% ipython --no-banner

In [1]: import numpy as np

In [2]: from numpy import linalg as LA

In [3]: np.set_printoptions(precision=1, suppress=True, linewidth=100, legacy="1.25")

In [4]: r0 = np.array([-1, -3, -1, 5, 3, -3, -4, 4, -3, 4, 1, -2, -4, 2])

In [5]: W0 = np.array([np.roll(r0, i) for i in range(14)])

In [6]: W0
Out[6]: 
array([[-1, -3, -1,  5,  3, -3, -4,  4, -3,  4,  1, -2, -4,  2],
       [ 2, -1, -3, -1,  5,  3, -3, -4,  4, -3,  4,  1, -2, -4],
       [-4,  2, -1, -3, -1,  5,  3, -3, -4,  4, -3,  4,  1, -2],
       [-2, -4,  2, -1, -3, -1,  5,  3, -3, -4,  4, -3,  4,  1],
       [ 1, -2, -4,  2, -1, -3, -1,  5,  3, -3, -4,  4, -3,  4],
       [ 4,  1, -2, -4,  2, -1, -3, -1,  5,  3, -3, -4,  4, -3],
       [-3,  4,  1, -2, -4,  2, -1, -3, -1,  5,  3, -3, -4,  4],
       [ 4, -3,  4,  1, -2, -4,  2, -1, -3, -1,  5,  3, -3, -4],
       [-4,  4, -3,  4,  1, -2, -4,  2, -1, -3, -1,  5,  3, -3],
       [-3, -4,  4, -3,  4,  1, -2, -4,  2, -1, -3, -1,  5,  3],
       [ 3, -3, -4,  4, -3,  4,  1, -2, -4,  2, -1, -3, -1,  5],
       [ 5,  3, -3, -4,  4, -3,  4,  1, -2, -4,  2, -1, -3, -1],
       [-1,  5,  3, -3, -4,  4, -3,  4,  1, -2, -4,  2, -1, -3],
       [-3, -1,  5,  3, -3, -4,  4, -3,  4,  1, -2, -4,  2, -1]])

In [7]: W0 @ np.ones(14)
Out[7]: array([-2., -2., -2., -2., -2., -2., -2., -2., -2., -2., -2., -2., -2., -2.])

In [8]: other = np.array([[-2, 1, -2], [1, -2, 2], [-1, 2, 0], [1, 0, 2]])

In [9]: C = np.array([[0, 6, -2, -5, -5, -6, 6, 9, -5, 9],
   ...:     [0, 4, -8, -3, 7, -8, 1, 5, -5, -3],
   ...:     [4, -5, 9, -2, -1, 6, 7, -7, -1, 0]])

In [10]: rng = np.random.default_rng(113)

In [11]: feats = other @ C + 0.3 * rng.normal(size=(4, 10))

In [12]: feats
Out[12]: 
array([[ -7.5,   2.2, -22. ,  10.3,  19.3,  -7.3, -24.3,   1.1,   6.8, -20.7],
       [  7.4, -12.1,  32.2,  -2.9, -20.9,  21.6,  17.4, -14.9,   3.3,  14.9],
       [ -0.3,   2.1, -13.6,  -1. ,  18.7,  -9.4,  -3.7,   0.9,  -5. , -15.3],
       [  8.4,  -4.2,  15.7,  -9. ,  -6.3,   5. ,  19.6,  -4.7,  -6.9,   9.1]])

In [13]: LA.cond(feats) > 100
Out[13]: False

In [14]: LA.matrix_rank(feats, rtol=0.1)
Out[14]: 3

In [15]: [round(float(x), 1) for x in LA.svd(feats, compute_uv=False)[:3]]
Out[15]: [78.5, 23.1, 16.3]

In [16]: Uu, sigma, Vh = LA.svd(feats)

In [17]: sigma
Out[17]: array([78.5, 23.1, 16.3,  1.1])

In [18]: np.argmax(sigma[:-1] / (sigma[1:] + 1e-6)) + 1
Out[18]: 3

In [19]: other = Uu[:, :3] @ np.diag(sigma[:3]) @ Vh[:3]

In [20]: round(float(np.abs(feats - other).max()), 1)
Out[20]: 0.5

In [21]: np.round(LA.norm(feats - other, 2), 1), round(sigma[3], 1)
Out[21]: (1.1, 1.1)

In [22]: LA.matrix_rank(feats, rtol=0.05)
Out[22]: 3

In [23]: np.round(LA.norm(feats - other) / LA.norm(feats), 1)
Out[23]: 0.0

In [24]: r0, r1 = feats[1], feats[2]

In [25]: round(r0 @ r1, 1)
Out[25]: -1379.2

In [26]: pr = (r0 @ r1) / (r0 @ r0) * r0

In [27]: LA.matrix_rank(np.outer(r0, r1))
Out[27]: 1
